% python3 -q
>>> import numpy as np
>>> np.set_printoptions(precision=2, suppress=True, linewidth=120, legacy="1.25")
>>> rd = lambda a: np.round(a, 2) + 0
>>> arr = np.load("out11.npy")
>>> arr
array([[-1,  3,  0,  0],
       [ 2, -3,  0,  0],
       [ 0,  0, -1,  3],
       [ 0,  0,  2, -3]])
>>> B = arr[0, 0] * arr[1:] - np.outer(arr[1:, 0], arr[0])
>>> B
array([[ 0, -3,  0,  0],
       [ 0,  0,  1, -3],
       [ 0,  0, -2,  3]])
>>> np.linalg.matrix_rank(B), np.linalg.matrix_rank(arr)
(3, 4)
>>> np.flatnonzero(~B.round(6).any(axis=1))
array([], dtype=int64)
>>> x = np.array([1, 4, 4, 2])
>>> h = np.maximum(B @ x, 0)
>>> np.maximum(B @ (3 * x), 0)
array([0, 0, 0])
>>> np.maximum(B @ x, 0) - np.maximum(-B @ x, 0)
array([-12,  -2,  -2])
>>> np.flatnonzero(h > 1e-9)
array([], dtype=int64)
>>> rd(np.abs(np.linalg.eigvals(arr)).max())
4.65
>>> np.allclose(arr @ arr.T, arr.T @ arr)
False
>>> (arr + arr.T) / 2
array([[-1. ,  2.5,  0. ,  0. ],
       [ 2.5, -3. ,  0. ,  0. ],
       [ 0. ,  0. , -1. ,  2.5],
       [ 0. ,  0. ,  2.5, -3. ]])
>>> rd(np.sort(np.abs(np.linalg.eigvals(arr))))
array([0.65, 0.65, 4.65, 4.65])
>>> arr @ arr
array([[  7, -12,   0,   0],
       [ -8,  15,   0,   0],
       [  0,   0,   7, -12],
       [  0,   0,  -8,  15]])
>>> np.trace(arr)
-8
>>> rd(np.linalg.det(arr))
9.0
>>> u, r1 = arr[3], arr[2]
>>> u @ u
13
>>> u @ r1
-11
>>> pr = (u @ r1) / (u @ u) * u
>>> rd((r1 - pr) @ u)
0.0
>>> rd(np.linalg.norm(u + r1) ** 2 + np.linalg.norm(u - r1) ** 2)
46.0
>>> rd(pr)
array([ 0.  ,  0.  , -1.69,  2.54])
>>> X = np.array([[3.0, 0.0, 2.0, 2.0],
...     [0.0, 3.0, 0.0, 0.0],
...     [2.0, 0.0, 3.0, 2.0],
...     [2.0, 0.0, 2.0, 3.0]])
>>> u = np.array([2, 0, 3, 1])
>>> B = X + np.outer(u, np.eye(4)[0])
>>> rd(np.linalg.det(B) / np.linalg.det(X)), rd(1 + np.linalg.solve(X, u)[0])
(1.29, 1.29)
>>> np.linalg.matrix_rank(B - X)
1
>>> np.linalg.matrix_rank(np.linalg.inv(B) - np.linalg.inv(X), tol=1e-8)
1
>>> vals, evecs = np.linalg.eig(X)
>>> rd(np.sort(np.linalg.eigvals(X @ X)))
array([ 1.,  1.,  9., 49.])
>>> rd(X @ evecs[:, 0] - vals[0] * evecs[:, 0])
array([0., 0., 0., 0.])
>>> vals, evecs = np.linalg.eigh(X)
>>> rd(vals)
array([1., 1., 3., 7.])
>>> rd(np.abs(evecs[:, -1]))
array([0.58, 0.  , 0.58, 0.58])
>>> np.unique(vals.round(6) + 0, return_counts=True)[1]
array([2, 1, 1])
>>> rd(evecs.T @ evecs)
array([[1., 0., 0., 0.],
       [0., 1., 0., 0.],
       [0., 0., 1., 0.],
       [0., 0., 0., 1.]])
>>> rd(np.linalg.svd(X, compute_uv=False))
array([7., 3., 1., 1.])
>>> P = np.triu(np.array([[-2, 2, -2, 2], [-2, 1, -2, -2], [-2, -1, 2, -1], [-2, -3, -3, -2]]), 1) + np.eye(4)
>>> B = P @ arr @ np.linalg.inv(P)
>>> np.linalg.matrix_rank(B)
4
>>> rd(np.linalg.det(B))
9.0
>>> P @ arr - arr @ P
array([[  4.,  -4.,  10.,  -4.],
       [  0.,  -4.,  -4., -10.],
       [  0.,   0.,  -2.,   2.],
       [  0.,   0.,   0.,   2.]])
>>> B = np.array([[2]])
>>> basis = np.array([[1, 2, 2], [-3, 0, 1], [3, 0, -1]])
>>> K = np.block([[B, np.zeros((1, 3))], [np.zeros((3, 1)), basis]])
>>> K
array([[ 2.,  0.,  0.,  0.],
       [ 0.,  1.,  2.,  2.],
       [ 0., -3.,  0.,  1.],
       [ 0.,  3.,  0., -1.]])
>>> P = np.triu(np.array([[0, 2, -3, 0], [2, -1, -2, -3], [3, 1, 1, 2], [-1, 0, -3, 3]]), 1) + np.eye(4)
>>> B = P @ K @ np.linalg.inv(P)
>>> rd(np.linalg.det(B))
0.0
>>> np.trace(B), np.trace(K)
(2.0, 2.0)
>>> rk = np.linalg.matrix_rank(K)
>>> rk
3
>>> ns = np.linalg.svd(K)[2][rk:].T
>>> rd(ns @ ns.T)
array([[ 0.  ,  0.  ,  0.  ,  0.  ],
       [ 0.  ,  0.04, -0.16,  0.13],
       [ 0.  , -0.16,  0.55, -0.47],
       [ 0.  ,  0.13, -0.47,  0.4 ]])
>>> np.allclose(K @ ns, 0)
True
>>> rd(ns[:, 0] / ns[np.abs(ns[:, 0]).round(6).argmax(), 0])
array([ 0.  , -0.29,  1.  , -0.86])
>>> [int(np.linalg.matrix_rank(K[:, :j + 1])) for j in range(4)]
[1, 2, 3, 3]
>>> [int(np.linalg.matrix_rank(K[:i])) for i in range(1, len(K) + 1)]
[1, 2, 3, 3]
>>> [int(np.linalg.matrix_rank(np.delete(K, i, axis=0))) for i in range(4)]
[2, 2, 3, 3]
>>> np.linalg.matrix_rank(K.T @ K), np.linalg.matrix_rank(K @ K.T)
(3, 3)
>>> U, sigma, vt = np.linalg.svd(K)
>>> np.argmax(sigma[:-1] / (sigma[1:] + 1e-6)) + 1
3
>>> B = U[:, :3] @ np.diag(sigma[:3]) @ vt[:3]
>>> rd(np.linalg.norm(K - B, 2)), rd(sigma[3])
(0.0, 0.0)
>>> rd(np.linalg.norm(K - B) / np.linalg.norm(K))
0.0
>>> rd(np.abs(K - B).max())
0.0
>>> mat = np.loadtxt("run3.csv", delimiter=",")
>>> mat
array([[-0.2, -4. ],
       [ 0.2, -7.5],
       [-0.2, -2.5],
       [-0.1, -7.5]])
>>> blk = np.stack([mat, 3 * mat, mat[::-1]])
>>> np.linalg.matrix_rank(blk.reshape(3, -1))
2
>>> rd(blk.sum(axis=0))
array([[ -0.9, -23.5],
       [  0.6, -32.5],
       [ -0.6, -17.5],
       [ -0.6, -34. ]])
>>> U, sigma, vt = np.linalg.svd(mat)
>>> np.argmax(sigma[:-1] / (sigma[1:] + 1e-6)) + 1
1
>>> rd(sigma)
array([11.61,  0.36])
>>> B = U[:, :1] @ np.diag(sigma[:1]) @ vt[:1]
>>> rd(np.linalg.norm(mat - B, 2)), rd(sigma[1])
(0.36, 0.36)
>>> np.linalg.matrix_rank(mat, rtol=0.05)
1
>>> np.linalg.matrix_rank(B)
1
>>> rd(np.linalg.norm(mat - B) / np.linalg.norm(mat))
0.03
>>> rd(B)
array([[-0.02, -4.  ],
       [-0.03, -7.5 ],
       [-0.01, -2.5 ],
       [-0.03, -7.5 ]])
>>> rd(np.abs(mat - B).max())
0.23
>>> rng = np.random.default_rng(61665)
>>> B = mat + rng.integers(-2, 3, (4, 1)) @ rng.integers(-2, 3, (1, 2))
>>> B
array([[-2.2, -3. ],
       [-3.8, -5.5],
       [-4.2, -0.5],
       [ 3.9, -9.5]])
>>> np.linalg.matrix_rank(B - mat, tol=1e-8)
1
>>> B - mat
array([[-2.,  1.],
       [-4.,  2.],
       [-4.,  2.],
       [ 4., -2.]])
>>> np.abs(B - mat).sum(axis=1)
array([3., 6., 6., 6.])
>>> P = mat @ np.linalg.solve(mat.T @ mat, mat.T)
>>> rd(np.linalg.eigvalsh(P))
array([0., 0., 1., 1.])
>>> rd(P)
array([[ 0.38, -0.11,  0.35,  0.32],
       [-0.11,  0.83, -0.2 ,  0.29],
       [ 0.35, -0.2 ,  0.33,  0.24],
       [ 0.32,  0.29,  0.24,  0.46]])
>>> rd(np.trace(P))
2.0
>>> B = P + rng.integers(-2, 3, (4, 2)) @ rng.integers(-2, 3, (2, 4))
>>> rd(B)
array([[-2.62,  2.89,  0.35,  3.32],
       [ 2.89, -2.17, -0.2 , -2.71],
       [ 1.35, -2.2 , -1.67, -0.76],
       [ 0.32, -2.71, -5.76,  0.46]])
>>> B - P
array([[-3.,  3.,  0.,  3.],
       [ 3., -3.,  0., -3.],
       [ 1., -2., -2., -1.],
       [ 0., -3., -6.,  0.]])
>>> J = np.load("block1.npy")
>>> J
array([[ 1, -2,  4, -8],
       [ 1, -1,  1, -1],
       [ 1,  0,  0,  0],
       [ 1,  1,  1,  1]])
>>> u = np.array([7, 6, 8])
>>> np.polyval(u, J[2])
array([21,  8,  8,  8])
>>> np.convolve(J[2], u)
array([7, 6, 8, 0, 0, 0])
>>> np.cross(J[2, :3], J[0, :3])
array([ 0, -4, -2])
>>> u = np.array([0, 0, 0, 2])
>>> B = J + np.outer(u, np.eye(4)[1])
>>> rd(np.linalg.det(B) / np.linalg.det(J)), rd(1 + np.linalg.solve(J, u)[1])
(1.67, 1.67)
>>> np.linalg.matrix_rank(B - J)
1
>>> B = J + rng.integers(-2, 3, (4, 1)) @ rng.integers(-2, 3, (1, 4))
>>> B
array([[ 0, -4,  5, -7],
       [-1, -5,  3,  1],
       [ 1,  0,  0,  0],
       [ 0, -1,  2,  2]])
>>> np.abs(B - J).sum(axis=1)
array([ 5, 10,  0,  5])
>>> rd(np.linalg.svd(B - J, compute_uv=False))
array([6.48, 0.  , 0.  , 0.  ])
>>> B - J
array([[-1, -2,  1,  1],
       [-2, -4,  2,  2],
       [ 0,  0,  0,  0],
       [-1, -2,  1,  1]])
>>> np.linalg.matrix_rank(B - J, tol=1e-8)
1
>>> labels = rng.permutation(4)
>>> labels
array([2, 0, 1, 3])
>>> B = J[labels][:, labels]
>>> np.allclose(B, J)
False
>>> rd(np.sort(np.abs(np.linalg.eigvals(B))))
array([0.71, 1.44, 3.43, 3.43])
>>> B
array([[ 0,  1,  0,  0],
       [ 4,  1, -2, -8],
       [ 1,  1, -1, -1],
       [ 1,  1,  1,  1]])
>>> np.trace(B)
1
>>> np.diag(B)
array([ 0,  1, -1,  1])
>>> rd(np.linalg.det(B)), rd(np.linalg.det(J[labels]))
(12.0, 12.0)
>>> feats = np.loadtxt("sample0.csv", delimiter=",")
>>> feats
array([[5., 4., 4., 4.],
       [4., 5., 4., 4.],
       [4., 4., 5., 4.],
       [4., 4., 4., 5.]])
>>> Lm = np.linalg.cholesky(feats)
>>> rd(np.prod(np.diag(Lm)) ** 2), rd(np.linalg.det(feats))
(17.0, 17.0)
>>> x = np.array([2, 0, -1, 0])
>>> h = np.maximum(feats @ x, 0)
>>> feats * (h > 1e-9)[:, None]
array([[5., 4., 4., 4.],
       [4., 5., 4., 4.],
       [4., 4., 5., 4.],
       [4., 4., 4., 5.]])
>>> h
array([6., 4., 3., 4.])
>>> rd(np.tanh(feats @ x))
array([1., 1., 1., 1.])
>>> np.maximum(feats @ x, 0) - np.maximum(-feats @ x, 0)
array([6., 4., 3., 4.])
>>> np.maximum(feats @ (3 * x), 0)
array([18., 12.,  9., 12.])
>>> U, sigma, vt = np.linalg.svd(feats)
>>> np.argmax(sigma[:-1] / (sigma[1:] + 1e-6)) + 1
1
>>> rd(sigma)
array([17.,  1.,  1.,  1.])
>>> B = U[:, :1] @ np.diag(sigma[:1]) @ vt[:1]
>>> rd(np.linalg.norm(feats - B) / np.linalg.norm(feats))
0.1
>>> A = np.load("test14.npy")
>>> rd(A)
array([[-0.39,  0.38,  0.84],
       [ 0.47, -0.7 ,  0.54],
       [ 0.79,  0.61,  0.09]])
>>> B = np.array([[0, -1, -1], [-1, 1, 0]])
>>> basis = np.kron(B, A)
>>> rd(np.linalg.norm(basis, 2)), rd(np.linalg.norm(B, 2) * np.linalg.norm(A, 2))
(1.73, 1.73)
>>> rd(basis)
array([[ 0.  ,  0.  ,  0.  ,  0.39, -0.38, -0.84,  0.39, -0.38, -0.84],
       [ 0.  ,  0.  ,  0.  , -0.47,  0.7 , -0.54, -0.47,  0.7 , -0.54],
       [ 0.  ,  0.  ,  0.  , -0.79, -0.61, -0.09, -0.79, -0.61, -0.09],
       [ 0.39, -0.38, -0.84, -0.39,  0.38,  0.84,  0.  ,  0.  ,  0.  ],
       [-0.47,  0.7 , -0.54,  0.47, -0.7 ,  0.54,  0.  ,  0.  ,  0.  ],
       [-0.79, -0.61, -0.09,  0.79,  0.61,  0.09,  0.  ,  0.  ,  0.  ]])
>>> rd(np.einsum("ij,ji->", A, A))
2.99
>>> rd(np.linalg.eigvals(A).sum().real)
-1.0
>>> rd(np.poly(A))
array([ 1.,  1., -1., -1.])
>>> rd(np.linalg.det(A.T))
1.0
>>> rd(np.linalg.det(2 * A)), rd(np.linalg.det(A))
(8.0, 1.0)
>>> rd(np.linalg.eigvals(A))
array([ 1.+0.j  , -1.+0.06j, -1.-0.06j])
>>> rd(np.linalg.svd(A, compute_uv=False))
array([1., 1., 1.])
>>> rd(A @ A.T)
array([[1., 0., 0.],
       [0., 1., 0.],
       [0., 0., 1.]])
>>> rd(A.T @ A)
array([[1., 0., 0.],
       [0., 1., 0.],
       [0., 0., 1.]])
>>> x = np.array([4, 0, 0])
>>> rd(np.sort(np.abs(np.degrees(np.angle(np.linalg.eigvals(A))))))
array([  0.  , 176.51, 176.51])
>>> rd(np.linalg.norm(x)), rd(np.linalg.norm(A @ x))
(4.0, 4.0)
>>> rd(A.T @ (A @ x))
array([4., 0., 0.])
>>> W0 = np.load("case10.npy")
>>> W0
array([[ 10.32,   0.08,  -3.68],
       [-21.64,  -9.24,  -3.46],
       [ -1.1 ,  -1.18,  -0.98],
       [ -5.32,  21.06,   6.45],
       [  1.64,  -5.88,  -8.29],
       [  5.14,  -2.39,   2.8 ],
       [  5.66,  14.68,  16.78],
       [  2.13,   0.44,  10.59],
       [  2.07,   9.23, -15.76],
       [ -2.09,   6.34,  -1.43],
       [  2.95,  23.47,  16.05],
       [ -7.84,  -5.84,  13.16],
       [  7.04,  -0.7 ,   7.84],
       [  4.1 ,  -1.57,   5.97],
       [  1.13,  -4.14,   3.57],
       [ 15.61,  17.99,   0.46],
       [ -4.8 ,   8.97,  -7.56],
       [  0.47,   0.92, -15.94],
       [  0.95,  -2.28,   3.32],
       [ -1.44,   0.58,  10.84],
       [ -3.41,  -6.33,  -4.4 ]])
>>> basis = W0[[8, 0]].astype(float)
>>> for _ in range(5):
...     labels = np.linalg.norm(W0[:, None] - basis, axis=-1).argmin(axis=1)
...     basis = np.array([W0[labels == j].mean(axis=0) for j in range(2)])
... 
>>> labels
array([1, 0, 0, 1, 0, 1, 1, 1, 0, 0, 1, 1, 1, 1, 1, 1, 0, 0, 1, 1, 0])
>>> np.abs(basis[1] - basis[0]).argmax()
2
